>>> import numpy as np
>>> from numpy import linalg as LA
>>> np.set_printoptions(precision=3, suppress=True, linewidth=100, legacy="1.25")
>>> mat = np.loadtxt("m.csv", delimiter=",")
>>> mat
array([[ -1.95 , -10.282,  14.889,  -8.295],
       [ -6.649, -11.373,   9.409, -11.743],
       [  0.415,   9.599, -16.109,   6.942],
       [  7.608,  -3.498,  18.063,   1.905],
       [-12.398,  -7.198,  -6.914, -12.111],
       [  9.947,  10.782,  -3.194,  13.214],
       [ 10.514,   0.413,  15.8  ,   6.297],
       [ 11.89 ,   3.38 ,  12.783,   9.155],
       [ -2.793, -10.594,  14.108,  -8.995],
       [  6.827,  11.379,  -9.14 ,  11.848],
       [ -7.07 ,   4.073, -18.221,  -1.195],
       [ -5.017, -11.186,  11.647, -10.679],
       [ 10.901,  10.16 ,  -0.609,  13.325],
       [ -5.189,   5.853, -18.373,   1.122],
       [  2.799,  10.596, -14.103,   9.   ],
       [  3.87 ,  -6.924,  18.171,  -2.625],
       [  6.586,  -4.563,  18.316,   0.577],
       [  5.522,  -5.561,  18.386,  -0.728],
       [  6.461,  11.364,  -9.689,  11.629],
       [ 12.144,   8.317,   4.562,  12.749],
       [ 11.293,   9.777,   0.676,  13.282],
       [ -4.216,   6.656, -18.246,   2.239],
       [ 11.161,   1.618,  14.712,   7.508],
       [ -1.031,   8.825, -17.029,   5.574],
       [-10.195, -10.652,   2.578, -13.265],
       [ -7.516,   3.598, -18.094,  -1.782],
       [  0.996,  -8.845,  17.009,  -5.608]])
>>> labels = mat[:, 2] > np.median(mat[:, 2])
>>> u = mat[labels].mean(axis=0) - mat[~labels].mean(axis=0)
>>> np.argsort(-np.abs(u).round(6), kind="stable")
array([2, 1, 3, 0])
>>> round(float((((mat - mat.mean(axis=0)) @ u > 0) == labels).mean()), 3)
0.926
>>> labels.astype(int)
array([1, 1, 0, 1, 0, 0, 1, 1, 1, 0, 0, 1, 0, 0, 0, 1, 1, 1, 0, 1, 0, 0, 1, 0, 0, 0, 1])
>>> def softmax(z):
...     e = np.exp(z - z.max(axis=-1, keepdims=True))
...     return e / e.sum(axis=-1, keepdims=True)
... 
>>> np.round(softmax(10 * mat[18]), 3) + 0
array([0.   , 0.066, 0.   , 0.934])
>>> np.round(softmax(mat[18] + -3), 3) + 0
array([0.003, 0.433, 0.   , 0.564])
>>> att = mat @ mat.T / np.sqrt(4)
>>> softmax(att)[18] @ mat
array([ 6.633, 11.371, -9.431, 11.732])
>>> Ac = mat - mat.mean(axis=0)
>>> U, sig, vt = LA.svd(Ac, full_matrices=False)
>>> (np.sign(U[:, 0]) == np.sign(U[0, 0])).astype(int)
array([1, 1, 0, 1, 1, 0, 1, 1, 1, 0, 0, 1, 0, 0, 0, 1, 1, 1, 0, 0, 0, 0, 1, 0, 1, 0, 1])
>>> np.round(Ac.mean(axis=0), 3) + 0
array([0., 0., 0., 0.])
>>> np.round(sig ** 2 / (sig ** 2).sum(), 3) + 0
array([0.633, 0.367, 0.   , 0.   ])
>>> np.abs(U[:, 0]).argmax()
2
>>> np.searchsorted(np.cumsum(sig ** 2) / (sig ** 2).sum(), 0.9) + 1
2
>>> sig.round(3) + 0
array([81.574, 62.097,  0.   ,  0.   ])
>>> np.round((sig ** 2).sum() ** 2 / (sig ** 4).sum(), 3)
1.868
>>> Z = np.array([[-2, -2, -1, 1, 1, 0, 0, 2], [0, 2, -1, 1, -1, -1, -2, -2]])
>>> X = np.repeat(Z, 32 // 2, axis=0)
>>> rng = np.random.default_rng(772727)
>>> X = X + 0.3 * rng.normal(size=X.shape)
>>> X
array([[-1.294, -1.84 , -1.079,  0.557,  1.037, -0.446, -0.075,  1.548],
       [-2.341, -1.759, -0.768,  1.203,  1.441,  0.266, -0.025,  2.09 ],
       [-1.97 , -1.93 , -0.83 ,  1.275,  0.848,  0.607, -0.298,  1.619],
       [-2.286, -2.284, -0.629,  0.924,  1.416,  0.065, -0.205,  1.706],
       [-2.257, -1.634, -1.02 ,  1.346,  0.938, -0.318, -0.089,  1.802],
       [-2.121, -1.472, -0.746,  1.472,  0.516,  0.362,  0.128,  1.955],
       [-2.148, -1.874, -0.885,  1.114,  0.757,  0.156, -0.27 ,  1.955],
       [-1.301, -1.952, -1.344,  1.011,  1.027,  0.093, -0.414,  2.421],
       [-1.553, -1.714, -0.811,  1.116,  1.506,  0.3  ,  0.062,  2.43 ],
       [-1.585, -1.721, -1.292,  1.049,  1.003, -0.247,  0.445,  2.121],
       [-1.843, -2.356, -0.663,  0.983,  0.986,  0.527, -0.507,  1.595],
       [-1.997, -2.303, -1.53 ,  0.673,  1.089,  0.293, -0.321,  1.104],
       [-1.659, -2.596, -0.792,  1.443,  1.032,  0.378,  0.014,  2.292],
       [-2.505, -2.069, -0.395,  1.102,  0.94 , -0.188,  0.629,  2.105],
       [-1.971, -1.17 , -1.229,  0.767,  1.067, -0.056, -0.216,  1.573],
       [-2.133, -2.009, -0.852,  1.263,  1.495,  0.401, -0.18 ,  2.365],
       [ 0.165,  2.484, -0.725,  1.285, -1.119, -1.021, -1.767, -2.108],
       [-0.47 ,  1.786, -0.886,  1.342, -0.468, -1.013, -2.345, -2.354],
       [ 0.421,  2.448, -1.391,  1.222, -1.022, -1.739, -1.749, -1.889],
       [-0.181,  1.466, -1.273,  1.192, -0.63 , -0.545, -1.709, -2.127],
       [ 0.244,  1.776, -1.228,  0.921, -1.22 , -0.76 , -1.966, -2.405],
       [ 0.362,  2.224, -0.722,  0.544, -0.95 , -1.434, -2.5  , -1.887],
       [-0.286,  2.377, -0.813,  1.418, -0.827, -0.573, -1.775, -2.078],
       [-0.076,  1.529, -1.293,  1.017, -1.189, -1.053, -2.248, -1.785],
       [-0.301,  2.467, -1.307,  0.997, -1.057, -0.75 , -1.596, -1.789],
       [-0.384,  1.806, -1.266,  0.725, -1.097, -1.15 , -2.471, -2.232],
       [ 0.285,  1.85 , -0.699,  0.716, -1.244, -0.953, -2.503, -2.183],
       [ 0.01 ,  1.584, -1.117,  1.159, -1.321, -0.803, -2.238, -2.295],
       [-0.024,  1.823, -0.996,  1.131, -0.866, -0.821, -1.796, -2.439],
       [ 0.08 ,  2.247, -1.268,  1.144, -1.054, -1.203, -1.402, -1.926],
       [ 0.004,  1.804, -1.272,  0.94 , -1.189, -1.174, -1.714, -1.697],
       [ 0.096,  2.564, -0.751,  1.215, -1.076, -0.977, -2.126, -1.727]])
>>> Ac = X - X.mean(axis=0)
>>> vecs = LA.svd(Ac)[2][:2]
>>> B = Ac - Ac @ vecs.T @ vecs
>>> np.round(np.cov(Ac @ vecs.T, rowvar=False), 3) + 0
array([[11.545,  0.   ],
       [ 0.   ,  0.189]])
>>> (Ac @ vecs.T).std(axis=0)
array([3.344, 0.428])
>>> round(LA.norm(B) / LA.norm(Ac), 3)
0.187
>>> B.std(axis=0)
array([0.286, 0.144, 0.268, 0.232, 0.221, 0.252, 0.207, 0.175])
>>> d = LA.norm(X[:, None] - X[None], axis=-1)
>>> np.flatnonzero(d[11] < d.mean() / 2)
array([ 0,  1,  2,  3,  4,  5,  6,  7,  8,  9, 10, 11, 12, 14, 15])
>>> Z = X[[6, 26]].astype(float)
>>> for _ in range(4):
...     labels = LA.norm(X[:, None] - Z, axis=-1).argmin(axis=1)
...     Z = np.array([X[labels == j].mean(axis=0) for j in range(2)])
... 
>>> labels
array([0, 0, 0, 0, 0, 0, 0, 0, 0, 0, 0, 0, 0, 0, 0, 0, 1, 1, 1, 1, 1, 1, 1, 1, 1, 1, 1, 1, 1, 1, 1,
       1])
>>> Z[1] - Z[0]
array([ 1.932,  3.932, -0.134, -0.021, -2.089, -1.135, -1.912, -3.975])
>>> np.abs(Z[1] - Z[0]).argmax()
7
>>> q, Rm = LA.qr(X)
>>> np.abs(np.diag(Rm))
array([7.937, 8.454, 2.653, 1.658, 1.545, 1.59 , 2.458, 2.097])
>>> round(float(np.trace(q @ q.T)), 3)
8.0
>>> E = np.array([[0.0, 0.0, 0.0, 0.0, 0.0, -6.0],
...     [0.0, 0.0, 0.0, 0.0, 0.0, -2.0],
...     [0.0, 0.0, 0.0, 0.0, 0.0, 4.0],
...     [0.0, 0.0, 0.0, 0.0, 0.0, 2.0],
...     [0.0, 0.0, 0.0, 0.0, 0.0, -4.0],
...     [-6.0, -2.0, 4.0, 2.0, -4.0, 0.0]])
>>> round(np.trace(LA.pinv(E) @ E), 3)
2.0
>>> np.unique(E.round(6), axis=0).shape
(6, 6)
>>> J = np.load("a.npy")
>>> J
array([[-2,  4, -5, -5,  2,  0, -2],
       [-5,  4, -3,  0, -4,  1,  4],
       [ 2, -3,  4,  5, -2,  4,  4],
       [ 3, -3, -1, -3,  4, -4,  1],
       [ 2, -1, -4,  5, -4,  0, -1],
       [ 0, -4,  4,  2,  4,  3, -4],
       [-1,  1, -4,  2, -4, -3, -2]])
>>> u = np.array([-6, 8, -4, -2, 1, -1, 4])
>>> B = J + np.outer(u, np.eye(7)[3])
>>> np.round(LA.det(B) / LA.det(J), 3), np.round(1 + LA.solve(J, u)[3], 3)
(14.104, 14.104)
>>> w1 = np.array([[5, -2, 9],
...     [-5, 2, -6],
...     [-2, -4, 1],
...     [8, -7, -5],
...     [0, -3, -3],
...     [7, 6, -7],
...     [9, 4, -6]])
>>> c = np.array([1, 2, -2])
>>> act = np.maximum(J @ w1 + c, 0)
>>> act
array([[  0,  55,   0],
       [  5,  66,   0],
       [122,   0,   0],
       [  0,   0,  67],
       [ 55,   0,  11],
       [ 14,   0,   7],
       [  0,   0,  14]])
>>> (act > 0).astype(int)
array([[0, 1, 0],
       [1, 1, 0],
       [1, 0, 0],
       [0, 0, 1],
       [1, 0, 1],
       [1, 0, 1],
       [0, 0, 1]])
>>> LA.matrix_rank(act)
3
>>> Z = np.array([[0, 2, 3], [0, 0, 1], [3, 1, 0]])
>>> act @ Z
array([[  0,   0,  55],
       [  0,  10,  81],
       [  0, 244, 366],
       [201,  67,   0],
       [ 33, 121, 165],
       [ 21,  35,  42],
       [ 42,  14,   0]])
>>> w1 @ Z
array([[ 27,  19,  13],
       [-18, -16, -13],
       [  3,  -3, -10],
       [-15,  11,  17],
       [ -9,  -3,  -3],
       [-21,   7,  27],
       [-18,  12,  31]])
>>> (act @ Z).round(6).argmax(axis=1)
array([2, 2, 2, 0, 2, 2, 0])
>>> U, sig, vt = LA.svd(J)
>>> np.argmax(sig[:-1] / (sig[1:] + 1e-6)) + 1
6
>>> sig
array([14.353, 12.5  ,  8.625,  6.933,  3.505,  2.447,  0.186])
>>> B = U[:, :6] @ np.diag(sig[:6]) @ vt[:6]
>>> round(float(LA.norm(J - B, 2)), 3), round(sig[6], 3)
(0.186, 0.186)
>>> LA.matrix_rank(B)
6
>>> np.round(LA.norm(J - B) / LA.norm(J), 3)
0.008
>>> np.round(np.abs(J - B).max(), 3)
0.064
>>> LA.matrix_rank(J, rtol=0.05)
6
>>> W0 = np.loadtxt("data.csv", delimiter=",")
>>> W0
array([[  0.869,   4.875,   9.152,   0.667],
       [ -4.09 ,  -2.106, -34.792,  -0.497],
       [ -5.607,   0.243,  -3.79 , -10.046],
       [ -1.367,  -2.888,  18.045,   6.907],
       [ -2.839,  -1.931, -36.655,  -6.924],
       [ -1.692,   1.03 ,  33.008,  -1.559],
       [  3.55 ,  -2.682,  16.15 ,  -1.117],
       [ -3.566,   0.046, -13.46 , -16.767],
       [ -0.834,   1.335,  16.073,   2.874],
       [  0.275,   2.859,  19.814,   4.344],
       [  6.458,  -0.669,   3.614,   8.827],
       [ 10.441,   2.113,   4.882,   0.191],
       [  0.371,   0.322, -18.305,  18.079],
       [  2.238,   5.317,  14.252,   3.538],
       [ -3.192,   1.152,   6.706,   8.014],
       [ -2.473,   2.754,  14.308,   1.154],
       [ -4.915,  -1.13 ,  21.387, -14.56 ],
       [ 11.084,  -0.272,  40.268,   7.816],
       [  3.774,   4.792, -18.447,  -4.305],
       [ -3.748,   1.426, -12.62 ,   4.02 ],
       [ 12.829,  -4.072, -48.798,   0.186],
       [  2.357,  -1.745, -26.366,  -2.501],
       [  1.894,  -2.06 ,   6.104,   4.109],
       [ -3.558,   0.574,  19.22 ,   9.784],
       [ -2.764,   1.567, -39.343,  -3.926],
       [ -9.349,   1.231,  -2.316,   2.513],
       [ -3.393,  -2.395,  15.826,   6.799],
       [  1.333,   2.864,  -7.258,  16.192],
       [ -2.443,  -0.25 ,  14.369,  -4.678],
       [ -2.769,   0.051, -19.673,   1.535],
       [  3.44 ,  -0.858,  -8.397, -10.795]])
>>> labels = W0[:, 3] > np.median(W0[:, 3])
>>> u = W0[labels].mean(axis=0) - W0[~labels].mean(axis=0)
>>> np.argsort(-np.abs(u).round(6), kind="stable")
array([2, 3, 0, 1])
>>> ((W0 - W0.mean(axis=0)) @ u > 0).astype(int)
array([1, 0, 0, 1, 0, 1, 1, 0, 1, 1, 1, 1, 0, 1, 1, 1, 1, 1, 0, 0, 0, 0, 1, 1, 0, 1, 1, 1, 1, 0, 0])
>>> labels.astype(int)
array([0, 0, 0, 1, 0, 0, 0, 0, 1, 1, 1, 0, 1, 1, 1, 0, 0, 1, 0, 1, 0, 0, 1, 1, 0, 1, 1, 1, 0, 1, 0])
